$ ipython --no-banner

In [1]: import numpy as np

In [2]: import numpy.linalg as la

In [3]: np.set_printoptions(precision=3, suppress=True, linewidth=120, floatmode="fixed")

In [4]: W0 = np.load("m.npy")

In [5]: W0
Out[5]: 
array([[-2,  2,  0,  4,  3, -2, -4, -2],
       [ 2,  0,  1, -3,  0,  1,  2, -1],
       [ 0,  1,  4,  0,  3,  0, -1, -1],
       [ 4, -3,  0,  2,  1,  3,  1,  2],
       [ 3,  0,  3,  1,  4,  3, -2,  1],
       [-2,  1,  0,  3,  3,  0,  1,  1],
       [-4,  2, -1,  1, -2,  1, -2,  2],
       [-2, -1, -1,  2,  1,  1,  2, -2]])

In [6]: # equal to its transpose

In [7]: out = W0 / np.sqrt((W0 ** 2).mean(axis=1, keepdims=True))

In [8]: la.norm(out, axis=1)
Out[8]: array([2.828, 2.828, 2.828, 2.828, 2.828, 2.828, 2.828, 2.828])

In [9]: la.matrix_rank(W0 - W0.mean(axis=1, keepdims=True))
Out[9]: np.int64(7)

In [10]: def softmax(z):
    ...:     e = np.exp(z - z.max(axis=-1, keepdims=True))
    ...:     return e / e.sum(axis=-1, keepdims=True)
    ...: 

In [11]: softmax(W0).sum(axis=1)
Out[11]: array([1.000, 1.000, 1.000, 1.000, 1.000, 1.000, 1.000, 1.000])

In [12]: np.round(softmax(10 * W0[7]), 3) + 0
Out[12]: array([0.000, 0.000, 0.000, 0.500, 0.000, 0.000, 0.500, 0.000])

In [13]: S = W0 @ W0.T / np.sqrt(8)

In [14]: np.round(softmax(S + np.triu(np.full(S.shape, -np.inf), 1)), 3) + 0
Out[14]: 
array([[1.000, 0.000, 0.000, 0.000, 0.000, 0.000, 0.000, 0.000],
       [0.000, 1.000, 0.000, 0.000, 0.000, 0.000, 0.000, 0.000],
       [0.020, 0.000, 0.980, 0.000, 0.000, 0.000, 0.000, 0.000],
       [0.000, 0.000, 0.000, 1.000, 0.000, 0.000, 0.000, 0.000],
       [0.000, 0.000, 0.000, 0.000, 0.999, 0.000, 0.000, 0.000],
       [0.195, 0.000, 0.002, 0.000, 0.002, 0.801, 0.000, 0.000],
       [0.000, 0.000, 0.000, 0.000, 0.000, 0.000, 1.000, 0.000],
       [0.009, 0.000, 0.000, 0.001, 0.000, 0.055, 0.001, 0.933]])

In [15]: softmax(S).round(6).argmax(axis=1)
Out[15]: array([0, 1, 2, 3, 4, 5, 6, 7])

In [16]: softmax(S)[7] @ W0
Out[16]: array([-1.993, -0.860, -0.932,  2.071,  1.128,  0.919,  1.883, -1.826])
